% python3 -q
>>> import numpy as np
>>> import numpy.linalg as la
>>> np.set_printoptions(precision=3, suppress=True, linewidth=100, legacy="1.25")
>>> rng = np.random.default_rng(677934)
>>> m1 = rng.normal(size=(27, 3))
>>> m1 = 10 * m1 / la.norm(m1, axis=1, keepdims=True)
>>> m1
array([[-9.386, -1.196,  3.236],
       [ 5.602, -5.46 , -6.229],
       [-7.329, -0.134, -6.802],
       [-6.646,  6.789,  3.122],
       [ 6.725, -6.246, -3.969],
       [-3.456,  9.17 ,  1.992],
       [-0.763, -9.969, -0.204],
       [-1.639, -7.623, -6.261],
       [ 9.786, -1.383,  1.524],
       [ 3.724,  4.49 , -8.122],
       [ 9.815, -1.913, -0.027],
       [ 5.25 , -3.858, -7.587],
       [-7.035,  3.948,  5.91 ],
       [-0.955,  9.877, -1.239],
       [ 2.325,  5.987,  7.664],
       [-6.528, -6.722,  3.493],
       [-8.373,  5.461,  0.26 ],
       [-6.492,  7.318, -2.074],
       [ 1.049, -7.823,  6.14 ],
       [ 5.712,  6.574, -4.915],
       [-3.211,  6.651,  6.742],
       [ 9.257, -3.746,  0.536],
       [ 1.646,  1.745,  9.708],
       [ 7.824,  5.976, -1.755],
       [-3.915, -9.198,  0.269],
       [ 3.735,  6.975, -6.115],
       [-1.112, -7.578,  6.429]])
>>> Z = m1[[2, 21]].astype(float)
>>> for _ in range(4):
...     z = la.norm(m1[:, None] - Z, axis=-1).argmin(axis=1)
...     Z = np.array([m1[z == j].mean(axis=0) for j in range(2)])
... 
>>> z
array([0, 1, 0, 0, 1, 0, 1, 1, 1, 1, 1, 1, 0, 0, 0, 0, 0, 0, 1, 1, 0, 1, 0, 1, 1, 1, 1])
>>> np.abs(Z[1] - Z[0]).argmax()
0
>>> Q, V = la.qr(m1[:, :2])[0], la.qr(m1[:, 2:])[0]
>>> s = la.svd(Q.T @ V, compute_uv=False)
>>> np.degrees(np.arccos(s.clip(0, 1)))
array([74.447])
>>> (s > 0.9).sum()
0
>>> s
array([0.268])
